$ python3 -q
>>> import numpy as np
>>> import numpy.linalg as la
>>> np.set_printoptions(precision=2, suppress=True, linewidth=160)
>>> X = np.load("arr.npy")
>>> X
array([[-2., -1.,  0.,  1.,  0.],
       [ 1.,  2.,  0.,  1., -2.],
       [-1.,  2.,  2.,  0., -1.],
       [-2.,  1.,  0.,  2., -1.],
       [ 0.,  0.,  0.,  0.,  5.]])
>>> w1 = np.array([[-1, -3, -3, -1],
...     [-3, 0, -2, 0],
...     [-1, -2, -2, 2],
...     [3, 3, 3, -1],
...     [2, 0, 3, -3]])
>>> b = np.array([-2, -4, -6, 6])
>>> H = np.maximum(X @ w1 + b, 0)
>>> (H > 0).mean(axis=0)
array([0.6, 0.4, 0.6, 0.8])
>>> (H > 0).astype(int)
array([[1, 1, 1, 1],
       [0, 0, 0, 1],
       [0, 0, 0, 1],
       [1, 1, 1, 1],
       [1, 0, 1, 0]])
>>> la.matrix_rank(H)
np.int64(4)
>>> W2 = np.array([[4, 0], [0, 1], [1, 2], [2, 4]])
>>> w1 @ W2
array([[ -9, -13],
       [-14,  -4],
       [ -2,   2],
       [ 13,   5],
       [  5,  -6]])
>>> (H @ W2).round(6).argmax(axis=1)
array([0, 1, 1, 1, 0])
>>> rng = np.random.default_rng(7865)
>>> idx = rng.permutation(5)
>>> idx
array([0, 3, 4, 1, 2])
>>> B = X[idx][:, idx]
>>> np.trace(B)
np.float64(9.0)
>>> np.sort(np.abs(la.eigvals(B)))
array([1., 1., 2., 3., 5.])
>>> np.diag(B)
array([-2.,  2.,  5.,  2.,  2.])
>>> idx = rng.permutation(5)
>>> B = X[:, idx] * rng.choice([-1, 1], 5)
>>> B
array([[ 0.,  2., -1., -0., -1.],
       [-2., -1.,  2., -0., -1.],
       [-1.,  1.,  2., -2., -0.],
       [-1.,  2.,  1., -0., -2.],
       [ 5., -0.,  0., -0., -0.]])
>>> left, _, VT = la.svd(X.T @ B)
>>> np.round(la.lstsq(X, B)[0], 2) + 0
array([[ 0., -1.,  0.,  0.,  0.],
       [ 0.,  0.,  1.,  0.,  0.],
       [ 0.,  0.,  0., -1.,  0.],
       [ 0.,  0.,  0.,  0., -1.],
       [ 1.,  0.,  0.,  0.,  0.]])
>>> np.round(left @ VT, 2) + 0
array([[ 0., -1.,  0.,  0.,  0.],
       [ 0.,  0.,  1.,  0.,  0.],
       [ 0.,  0.,  0., -1.,  0.],
       [ 0.,  0.,  0.,  0., -1.],
       [ 1.,  0.,  0.,  0.,  0.]])
>>> T = np.stack([X, -1 * X, X[::-1]])
>>> la.det(T)
array([ 30., -30.,  30.])
>>> np.einsum("bij,cij->bc", T, T)
array([[ 61., -61.,  18.],
       [-61.,  61., -18.],
       [ 18., -18.,  61.]])
>>> la.matrix_rank(T.reshape(3, -1))
np.int64(2)
>>> (T @ X.T).shape
(3, 5, 5)
>>> B = np.array([[0, -1], [1, 4]])
>>> W2 = np.array([[-2, 0], [1, 3]])
>>> data = np.kron(B, W2)
>>> data
array([[ 0,  0,  2,  0],
       [ 0,  0, -1, -3],
       [-2,  0, -8,  0],
       [ 1,  3,  4, 12]])
>>> B = data + rng.integers(-2, 3, (4, 2)) @ rng.integers(-2, 3, (2, 4))
>>> B
array([[-2,  2,  4,  1],
       [ 1, -1, -1, -5],
       [-5,  3, -4,  0],
       [ 5, -1, -2, 13]])
>>> B - data
array([[-2,  2,  2,  1],
       [ 1, -1,  0, -2],
       [-3,  3,  4,  0],
       [ 4, -4, -6,  1]])
>>> x0 = np.array([-4, -4, 3, -2, 4])
>>> a = np.maximum(X @ x0, 0)
>>> np.maximum(X @ (3 * x0), 0)
array([30.,  0.,  0.,  0., 60.])
>>> P = np.triu(np.array([[0, 5, 4, 0], [4, 2, 3, 1], [2, 4, 1, 3], [0, 0, 3, 1]]), 1) + np.eye(4)
>>> B = P @ data @ la.inv(P)
>>> B
array([[  -8.,   40., -123.,  314.],
       [  -5.,   28.,  -85.,  236.],
       [   1.,    4.,  -12.,   68.],
       [   1.,   -2.,    6.,   -4.]])
>>> np.poly(B)
array([  1.,  -4., -83.,  24.,  36.])
>>> np.trace(B), np.trace(data)
(np.float64(4.0), np.int64(4))
>>> np.round(la.det(B), 2)
np.float64(36.0)
>>> x0 = np.array([0, 2, 0, 0])
>>> a = np.maximum(B @ x0, 0)
>>> np.maximum(B @ x0, 0) - np.maximum(-B @ x0, 0)
array([80., 56.,  8., -4.])
>>> left, sv, VT = la.svd(data)
>>> sv
array([13.8 ,  7.8 ,  0.77,  0.43])
>>> B = left[:, :2] @ np.diag(sv[:2]) @ VT[:2]
>>> la.matrix_rank(data, rtol=0.05)
np.int64(3)
>>> W0 = np.array([[0, -3, 3, -6, -4, 2],
...     [0, 6, -8, -7, -2, 2],
...     [0, 0, -9, -2, 0, 8],
...     [0, 0, 0, 9, 2, -9],
...     [0, 0, 0, 0, -2, -9],
...     [0, 0, 0, 0, 0, -5]])
>>> x0 = np.array([-1, 2, 1, 1, 1, 1])
>>> a = np.maximum(W0 @ x0, 0)
>>> a
array([0, 0, 0, 2, 0, 0])
>>> np.flatnonzero(a > 1e-9)
array([3])
>>> B = W0 + rng.integers(-2, 3, (6, 5)) @ rng.integers(-2, 3, (5, 6))
>>> B
array([[  1,  -5,  -1, -11,  -6,   6],
       [  6,   0,  -8,  -5,  -4,   4],
       [ -2,   4,  -9,  -8,   0,  10],
       [  3,  -1,   4,   4,  -1, -13],
       [  4,   4,   8,  -2,  -4,  -9],
       [  3,  -2,   3,  -3,  -3,  -9]])
>>> la.matrix_rank(B - W0, tol=1e-8)
np.int64(5)
>>> B - W0
array([[ 1, -2, -4, -5, -2,  4],
       [ 6, -6,  0,  2, -2,  2],
       [-2,  4,  0, -6,  0,  2],
       [ 3, -1,  4, -5, -3, -4],
       [ 4,  4,  8, -2, -2,  0],
       [ 3, -2,  3, -3, -3, -4]])
>>> np.abs(B - W0).sum(axis=1)
array([18, 18, 14, 20, 20, 18])
>>> M = np.loadtxt("mat.csv", delimiter=",")
>>> M
array([[3., 2., 0., 0., 0., 0.],
       [3., 3., 0., 0., 0., 0.],
       [1., 2., 0., 0., 0., 0.],
       [0., 0., 3., 2., 0., 0.],
       [0., 0., 3., 3., 0., 0.],
       [0., 0., 1., 2., 0., 0.],
       [0., 0., 0., 0., 3., 2.],
       [0., 0., 0., 0., 3., 3.],
       [0., 0., 0., 0., 1., 2.]])
>>> P = M @ la.solve(M.T @ M, M.T)
>>> P @ M[:, 0]
array([3., 3., 1., 0., 0., 0., 0., 0., 0.])
>>> np.round(np.trace(P), 2)
np.float64(6.0)
>>> B = M / np.sqrt((M ** 2).mean(axis=1, keepdims=True))
>>> B[5]
array([0.  , 0.  , 1.1 , 2.19, 0.  , 0.  ])
>>> M - M.mean(axis=1, keepdims=True)
array([[ 2.17,  1.17, -0.83, -0.83, -0.83, -0.83],
       [ 2.  ,  2.  , -1.  , -1.  , -1.  , -1.  ],
       [ 0.5 ,  1.5 , -0.5 , -0.5 , -0.5 , -0.5 ],
       [-0.83, -0.83,  2.17,  1.17, -0.83, -0.83],
       [-1.  , -1.  ,  2.  ,  2.  , -1.  , -1.  ],
       [-0.5 , -0.5 ,  0.5 ,  1.5 , -0.5 , -0.5 ],
       [-0.83, -0.83, -0.83, -0.83,  2.17,  1.17],
       [-1.  , -1.  , -1.  , -1.  ,  2.  ,  2.  ],
       [-0.5 , -0.5 , -0.5 , -0.5 ,  0.5 ,  1.5 ]])
>>> x0 = np.array([5, -4, 5, 5, 0, 0])
>>> rhs = M @ x0
>>> b, lr = np.zeros(6), 1 / la.norm(M, 2) ** 2
>>> for i in range(10):
...     b -= lr * M.T @ (M @ b - rhs)
...     if i % 2 == 0: print(i, round(la.norm(M @ b - rhs), 2))
... 
0 6.08
2 5.74
4 5.43
6 5.13
8 4.85
>>> round(la.cond(M), 2)
np.float64(6.01)
>>> x0 = np.array([5, 1, 4, 1, 3, 0])
>>> a = np.maximum(M @ x0, 0)
>>> np.maximum(M @ (3 * x0), 0)
array([51., 54., 21., 42., 45., 18., 27., 27.,  9.])
>>> M * (a > 1e-9)[:, None]
array([[3., 2., 0., 0., 0., 0.],
       [3., 3., 0., 0., 0., 0.],
       [1., 2., 0., 0., 0., 0.],
       [0., 0., 3., 2., 0., 0.],
       [0., 0., 3., 3., 0., 0.],
       [0., 0., 1., 2., 0., 0.],
       [0., 0., 0., 0., 3., 2.],
       [0., 0., 0., 0., 3., 3.],
       [0., 0., 0., 0., 1., 2.]])
>>> a
array([17., 18.,  7., 14., 15.,  6.,  9.,  9.,  3.])
>>> np.tanh(M @ x0)
array([1., 1., 1., 1., 1., 1., 1., 1., 1.])
>>> np.maximum(M @ x0, 0) - np.maximum(-M @ x0, 0)
array([17., 18.,  7., 14., 15.,  6.,  9.,  9.,  3.])
>>> np.flatnonzero(a > 1e-9)
array([0, 1, 2, 3, 4, 5, 6, 7, 8])
>>> T = np.stack([M, 4 * M, M[::-1]])
>>> la.matrix_rank(T)
array([6, 6, 6])
>>> la.matrix_rank(T.reshape(3, -1))
np.int64(2)
>>> np.einsum("bij,cij->bc", T, T)
array([[ 108.,  432.,   32.],
       [ 432., 1728.,  128.],
       [  32.,  128.,  108.]])
>>> B = np.array([[-1, 3, 2, 1], [-3, 1, -3, -3], [1, 0, -1, -2], [0, 0, 1, 3]])
>>> F = np.triu(B)
>>> F
array([[-1,  3,  2,  1],
       [ 0,  1, -3, -3],
       [ 0,  0, -1, -2],
       [ 0,  0,  0,  3]])
>>> # triangular: eigenvalues sit on the diagonal
>>> def softmax(z):
...     e = np.exp(z - z.max(axis=-1, keepdims=True))
...     return e / e.sum(axis=-1, keepdims=True)
... 
>>> softmax(F[3])
array([0.04, 0.04, 0.04, 0.87])
>>> softmax(F).sum(axis=1)
array([1., 1., 1., 1.])
>>> np.round(softmax(10 * F[3]), 2) + 0
array([0., 0., 0., 1.])
>>> softmax(F[3] + -1)
array([0.04, 0.04, 0.04, 0.87])
>>> att = F @ F.T / np.sqrt(4)
>>> softmax(att).round(6).argmax(axis=1)
array([0, 1, 1, 3])
>>> np.round(softmax(att), 2) + 0
array([[1.  , 0.  , 0.  , 0.  ],
       [0.  , 0.99, 0.01, 0.  ],
       [0.  , 0.88, 0.12, 0.  ],
       [0.05, 0.  , 0.  , 0.95]])
>>> idx = rng.permutation(4)
>>> idx
array([3, 0, 2, 1])
>>> B = F[idx][:, idx]
>>> np.trace(B)
np.int64(2)
>>> np.sort(np.abs(la.eigvals(B)))
array([1., 1., 1., 3.])
>>> O, evecs = la.qr(F[:, :1])[0], la.qr(F[:, 1:])[0]
>>> sv = la.svd(O.T @ evecs, compute_uv=False)
>>> np.round(la.norm(O @ O.T - evecs @ evecs.T, 2), 2)
np.float64(1.0)
>>> sv
array([1.])
>>> np.degrees(np.arccos(sv.clip(0, 1)))
array([4.73])
>>> (sv > 0.9).sum()
np.int64(1)
>>> feats = np.array([[0.0, 0.3, 1.2, -0.5, 1.3],
...     [1.8, 1.4, 1.0, 1.0, 0.3],
...     [1.4, -0.9, -1.5, 0.2, 0.0],
...     [0.2, 1.3, -0.2, -0.2, -0.3],
...     [-0.6, -1.0, -0.3, 0.2, 0.2]])
>>> x0 = np.array([0, 3, 2, -3, 1])
>>> feats @ np.eye(5)[4]
array([ 1.3,  0.3,  0. , -0.3,  0.2])
>>> (feats * x0).sum(axis=1)
array([ 6.1,  3.5, -6.3,  3.8, -4. ])
>>> np.einsum("ij,j->i", feats, x0)
array([ 6.1,  3.5, -6.3,  3.8, -4. ])
